In [1]: import numpy as np

In [2]: np.set_printoptions(precision=3, suppress=True, linewidth=100)

In [3]: rnd = lambda a: np.round(a, 3) + 0

In [4]: M = np.load("block12.npy")

In [5]: print(M)
[[0 2 1 0]
 [1 2 2 2]
 [0 0 0 1]
 [1 2 3 0]]

In [6]: print(rnd(np.linalg.det(M[::-1])))
2.0

In [7]: print(np.kron(np.eye(2, dtype=int), M))
[[0 2 1 0 0 0 0 0]
 [1 2 2 2 0 0 0 0]
 [0 0 0 1 0 0 0 0]
 [1 2 3 0 0 0 0 0]
 [0 0 0 0 0 2 1 0]
 [0 0 0 0 1 2 2 2]
 [0 0 0 0 0 0 0 1]
 [0 0 0 0 1 2 3 0]]

In [8]: print(rnd(np.linalg.eigvals(M)))
[ 4.255 -1.768 -0.813  0.327]

In [9]: cov = M.T @ M

In [10]: print(np.allclose(cov, cov.T))
True

In [11]: print(rnd(np.linalg.svd(M, compute_uv=False) ** 2))
[28.23   3.557  1.178  0.034]

In [12]: print(np.trace(cov), (M ** 2).sum())
33 33

In [13]: print(cov)
[[ 2  4  5  2]
 [ 4 12 12  4]
 [ 5 12 14  4]
 [ 2  4  4  5]]

In [14]: print(rnd(np.linalg.eigvalsh(cov)[::-1]))
[28.23   3.557  1.178  0.034]

In [15]: arr = np.load("x.npy")

In [16]: print(rnd(arr))
[[ 0.866 -0.5    0.     0.   ]
 [ 0.5    0.866  0.     0.   ]
 [ 0.     0.     1.     0.   ]
 [ 0.     0.     0.     1.   ]]

In [17]: # orthonormal columns

In [18]: cov = arr.T @ arr

In [19]: print(rnd(cov))
[[1. 0. 0. 0.]
 [0. 1. 0. 0.]
 [0. 0. 1. 0.]
 [0. 0. 0. 1.]]

In [20]: print((arr @ arr.T).shape)
(4, 4)

In [21]: print(np.allclose(cov, cov.T))
True

In [22]: print(np.trace(cov), (arr ** 2).sum())
4.0 4.0

In [23]: rng = np.random.default_rng(632)

In [24]: labels = rng.permutation(4)

In [25]: print(labels)
[0 2 3 1]

In [26]: B = arr[labels][:, labels]

In [27]: print(np.allclose(B, arr))
False

In [28]: print(rnd(B))
[[ 0.866  0.     0.    -0.5  ]
 [ 0.     1.     0.     0.   ]
 [ 0.     0.     1.     0.   ]
 [ 0.5    0.     0.     0.866]]

In [29]: print(rnd(np.trace(B)))
3.732

In [30]: print(rnd(np.diag(B)))
[0.866 1.    1.    0.866]
